$ python -q
>>> import numpy as np
>>> from numpy import linalg as LA
>>> np.set_printoptions(precision=2, suppress=True, linewidth=160)
>>> feats = np.array([[2.0, -1.4, 2.1, 0.0, 1.0],
...     [1.0, -0.7, -2.8, -0.5, 1.7],
...     [1.2, -2.5, 1.0, 0.3, -0.4],
...     [0.4, -0.7, 0.8, -1.3, 1.8],
...     [-1.6, 0.3, 0.1, 1.1, -0.7],
...     [0.6, -1.6, 0.4, 1.4, -0.5]])
>>> feats[:, 4] *= 3
>>> print(feats)
[[ 2.  -1.4  2.1  0.   3. ]
 [ 1.  -0.7 -2.8 -0.5  5.1]
 [ 1.2 -2.5  1.   0.3 -1.2]
 [ 0.4 -0.7  0.8 -1.3  5.4]
 [-1.6  0.3  0.1  1.1 -2.1]
 [ 0.6 -1.6  0.4  1.4 -1.5]]
>>> print(round(LA.norm(feats), 2))
10.62
>>> print(np.diff(feats, axis=0))
[[-1.   0.7 -4.9 -0.5  2.1]
 [ 0.2 -1.8  3.8  0.8 -6.3]
 [-0.8  1.8 -0.2 -1.6  6.6]
 [-2.   1.  -0.7  2.4 -7.5]
 [ 2.2 -1.9  0.3  0.3  0.6]]
>>> print(feats.shape)
(6, 5)
>>> print(feats.mean(axis=0))
[ 0.6  -1.1   0.27  0.17  1.45]
>>> print(feats.sum(axis=0))
[ 3.6 -6.6  1.6  1.   8.7]
>>> print(np.unravel_index(np.abs(feats).argmax(), feats.shape))
(np.int64(3), np.int64(4))
>>> print(LA.matrix_rank(feats))
5
>>> print(np.abs(feats).max())
5.4
>>> feats[:, 5]
Traceback (most recent call last):
  File "<python-input-14>", line 1, in <module>
    feats[:, 5]
    ~~~~~^^^^^^
IndexError: index 5 is out of bounds for axis 1 with size 5
>>> rng = np.random.default_rng(93)
>>> idx = rng.permutation(5)
>>> B = feats[:, idx] * rng.choice([-1, 1], 5)
>>> print(B)
[[-0.  -3.  -2.1 -1.4  2. ]
 [ 0.5 -5.1  2.8 -0.7  1. ]
 [-0.3  1.2 -1.  -2.5  1.2]
 [ 1.3 -5.4 -0.8 -0.7  0.4]
 [-1.1  2.1 -0.1  0.3 -1.6]
 [-1.4  1.5 -0.4 -1.6  0.6]]
>>> U, _, VT = LA.svd(feats.T @ B)
>>> print(np.round(U @ VT, 2) + 0)
[[ 0.  0.  0.  0.  1.]
 [ 0.  0.  0.  1.  0.]
 [ 0.  0. -1.  0.  0.]
 [-1.  0.  0.  0.  0.]
 [ 0. -1.  0.  0.  0.]]
>>> x0 = np.array([-1, 1, -3, 2, 1])
>>> y = feats @ x0
>>> print(y)
[-6.7 10.8 -7.3 -0.7  1.7 -2.1]
>>> print(LA.lstsq(feats, y)[0])
[-1.  1. -3.  2.  1.]
>>> y = y + 0.3 * rng.normal(size=6)
>>> print(y)
[-6.92 10.45 -7.05 -0.64  2.01 -1.58]
>>> coef, *_ = LA.lstsq(feats, y)
>>> print(np.round(feats.T @ (y - feats @ coef), 2) + 0)
[0. 0. 0. 0. 0.]
>>> P = feats @ LA.solve(feats.T @ feats, feats.T)
>>> print(np.diag(P))
[0.88 0.96 0.9  0.9  0.78 0.57]
>>> print(np.round(P @ feats[:, 3], 2) + 0)
[ 0.  -0.5  0.3 -1.3  1.1  1.4]
>>> print(P)
[[ 0.88 -0.07 -0.11  0.11 -0.16  0.22]
 [-0.07  0.96 -0.06  0.06 -0.1   0.13]
 [-0.11 -0.06  0.9   0.1  -0.15  0.2 ]
 [ 0.11  0.06  0.1   0.9   0.15 -0.2 ]
 [-0.16 -0.1  -0.15  0.15  0.78  0.31]
 [ 0.22  0.13  0.2  -0.2   0.31  0.57]]
>>> print(np.round(LA.eigvalsh(P), 2) + 0)
[0. 1. 1. 1. 1. 1.]
